% ipython --no-banner

In [1]: import numpy as np

In [2]: from numpy import linalg as LA

In [3]: np.set_printoptions(suppress=True, linewidth=140)

In [4]: J = np.load("x.npy")

In [5]: J
Out[5]: 
array([[0, 1, 0, 0, 0, 0, 0, 0, 0],
       [1, 0, 0, 0, 1, 0, 0, 0, 0],
       [0, 0, 0, 0, 0, 1, 0, 0, 0],
       [0, 0, 0, 0, 0, 0, 1, 1, 0],
       [0, 1, 0, 0, 0, 0, 0, 0, 0],
       [0, 0, 1, 0, 0, 0, 0, 0, 1],
       [0, 0, 0, 1, 0, 0, 0, 1, 0],
       [0, 0, 0, 1, 0, 0, 1, 0, 0],
       [0, 0, 0, 0, 0, 1, 0, 0, 0]])

In [6]: T = np.stack([J, -2 * J, J[::-1]])

In [7]: np.round(LA.norm(T, axis=(1, 2)), 2)
Out[7]: array([3.74, 7.48, 3.74])

In [8]: np.round(LA.det(T), 2)
Out[8]: array([0., 0., 0.])

In [9]: T.sum(axis=0)
Out[9]: 
array([[ 0, -1,  0,  0,  0,  1,  0,  0,  0],
       [-1,  0,  0,  1, -1,  0,  1,  0,  0],
       [ 0,  0,  0,  1,  0, -1,  0,  1,  0],
       [ 0,  0,  1,  0,  0,  0, -1, -1,  1],
       [ 0,  0,  0,  0,  0,  0,  0,  0,  0],
       [ 0,  0, -1,  0,  0,  0,  1,  1, -1],
       [ 0,  0,  0, -1,  0,  1,  0, -1,  0],
       [ 1,  0,  0, -1,  1,  0, -1,  0,  0],
       [ 0,  1,  0,  0,  0, -1,  0,  0,  0]])

In [10]: (T @ J.T).shape
Out[10]: (3, 9, 9)

In [11]: LA.matrix_rank(T)
Out[11]: array([7, 7, 7])

In [12]: np.einsum("bij,cij->bc", T, T)
Out[12]: 
array([[ 14, -28,   1],
       [-28,  56,  -2],
       [  1,  -2,  14]])

In [13]: np.round(J @ LA.pinv(J) @ J, 2) + 0
Out[13]: 
array([[0., 1., 0., 0., 0., 0., 0., 0., 0.],
       [1., 0., 0., 0., 1., 0., 0., 0., 0.],
       [0., 0., 0., 0., 0., 1., 0., 0., 0.],
       [0., 0., 0., 0., 0., 0., 1., 1., 0.],
       [0., 1., 0., 0., 0., 0., 0., 0., 0.],
       [0., 0., 1., 0., 0., 0., 0., 0., 1.],
       [0., 0., 0., 1., 0., 0., 0., 1., 0.],
       [0., 0., 0., 1., 0., 0., 1., 0., 0.],
       [0., 0., 0., 0., 0., 1., 0., 0., 0.]])

In [14]: np.abs(np.diag(LA.qr(J)[1])) > 1e-9
Out[14]: array([ True,  True,  True,  True, False,  True,  True,  True, False])

In [15]: round(float(np.trace(LA.pinv(J) @ J)), 2)
Out[15]: 7.0

In [16]: LA.lstsq(J[:-1].T, J[-1])[2]
Out[16]: np.int32(7)

In [17]: np.unique(J.round(6), axis=0).shape
Out[17]: (7, 9)

In [18]: Uu, sigma, Vt = LA.svd(J)

In [19]: V = Vt[:(sigma > 1e-8).sum()]

In [20]: rng = np.random.default_rng(7029)

In [21]: x0 = J[5] + 5 * J[2] + rng.integers(2) * np.eye(9)[3]

In [22]: x0
Out[22]: array([0., 0., 1., 0., 0., 5., 0., 0., 1.])

In [23]: round(float(LA.norm(x0 - V.T @ V @ x0)), 2)
Out[23]: 0.0

In [24]: np.allclose(V.T @ V @ x0, x0)
Out[24]: True

In [25]: LA.matrix_rank(np.vstack([J, x0]))
Out[25]: np.int64(7)

In [26]: np.round(V.T @ V, 2) + 0
Out[26]: 
array([[0.5, 0. , 0. , 0. , 0.5, 0. , 0. , 0. , 0. ],
       [0. , 1. , 0. , 0. , 0. , 0. , 0. , 0. , 0. ],
       [0. , 0. , 0.5, 0. , 0. , 0. , 0. , 0. , 0.5],
       [0. , 0. , 0. , 1. , 0. , 0. , 0. , 0. , 0. ],
       [0.5, 0. , 0. , 0. , 0.5, 0. , 0. , 0. , 0. ],
       [0. , 0. , 0. , 0. , 0. , 1. , 0. , 0. , 0. ],
       [0. , 0. , 0. , 0. , 0. , 0. , 1. , 0. , 0. ],
       [0. , 0. , 0. , 0. , 0. , 0. , 0. , 1. , 0. ],
       [0. , 0. , 0.5, 0. , 0. , 0. , 0. , 0. , 0.5]])
